>>> import numpy as np
>>> from numpy import linalg as LA
>>> np.set_printoptions(suppress=True, linewidth=200)
>>> tidy = lambda a: np.round(a, 3) + 0
>>> W0 = np.load("block5.npy")
>>> W0
array([[ 2,  1,  0,  1,  1,  0,  0, -2],
       [ 1, -2,  0, -1,  1,  0,  0,  1],
       [ 0,  0, -2,  0,  0, -1,  0,  0],
       [ 0, -2,  0, -2,  1,  0,  0,  0],
       [-2, -1,  0, -1, -1,  0,  0, -1],
       [ 0,  0, -1,  0,  0,  0,  2,  0],
       [ 0,  0, -1,  0,  0,  1, -2,  0],
       [-1, -2,  0,  0,  0,  0,  0, -1]])
>>> w1 = np.array([[3, 2, 0],
...     [-2, 1, 3],
...     [-1, -1, 1],
...     [1, 3, 0],
...     [2, 2, -1],
...     [-2, 0, -1],
...     [0, -3, -3],
...     [-3, -2, 0]])
>>> beta = np.array([1, -2, 1])
>>> act = np.maximum(W0 @ w1 + beta, 0)
>>> print((act > 0).mean(axis=0))
[0.75 0.25 0.25]
>>> print(act)
[[14 12  3]
 [ 6  0  0]
 [ 5  0  0]
 [ 5  0  0]
 [ 0  0  0]
 [ 2  0  0]
 [ 0  5  5]
 [ 5  0  0]]
>>> (act > 0).astype(int)
array([[1, 1, 1],
       [1, 0, 0],
       [1, 0, 0],
       [1, 0, 0],
       [0, 0, 0],
       [1, 0, 0],
       [0, 1, 1],
       [1, 0, 0]])
>>> C = np.array([[1, 1, 0], [3, 3, 0], [2, 0, 0]])
>>> w1 @ C
array([[  9,   9,   0],
       [  7,   1,   0],
       [ -2,  -4,   0],
       [ 10,  10,   0],
       [  6,   8,   0],
       [ -4,  -2,   0],
       [-15,  -9,   0],
       [ -9,  -9,   0]])
>>> (act @ C).round(6).argmax(axis=1)
array([0, 0, 0, 0, 0, 0, 0, 0])
>>> tidy(LA.norm(W0, "nuc"))
np.float64(18.763)
>>> tidy(LA.norm(W0, 2))
np.float64(4.651)
>>> print(tidy(LA.norm(W0, 1)), tidy(LA.norm(W0, np.inf)))
8.0 7.0
>>> tidy(LA.norm(W0, axis=0))
array([3.162, 3.742, 2.449, 2.646, 2.   , 1.414, 2.828, 2.646])
>>> tidy(LA.norm(W0[3] - W0[4]))
np.float64(3.317)
>>> tidy(LA.norm(W0, axis=1))
array([3.317, 2.828, 2.236, 3.   , 2.828, 2.236, 2.449, 2.449])
>>> J = np.load("x.npy")
>>> print(J)
[[-20   2   2   1   3   2   4   2   0   0   5]
 [  5  31   5   5   1   3   0   3   0   1   0]
 [  3   2  -5   4   2   0   5   5   3   1   2]
 [  4   0   4   0   3   4   0   4   5   1   5]
 [  1   2   5   5 -27   1   0   2   0   2   1]
 [  0   3   3   2   0   0   1   1   4   2   0]
 [  2   2   1   0   5   1  32   4   2   1   1]
 [  0   3   4   2   5   5   3   2   5   2   5]
 [  2   3   4   1   3   0   0   5 -17   0   5]
 [  0   2   2   3   4   0   5   2   4  -9   0]
 [  0   2   1   3   3   1   2   3   2   5  24]]
>>> O, vecs = LA.qr(W0[:, :1])[0], LA.qr(W0[:, 1:])[0]
>>> sig = LA.svd(O.T @ vecs, compute_uv=False)
>>> tidy(np.degrees(np.arccos(sig.clip(0, 1))))
array([9.862])
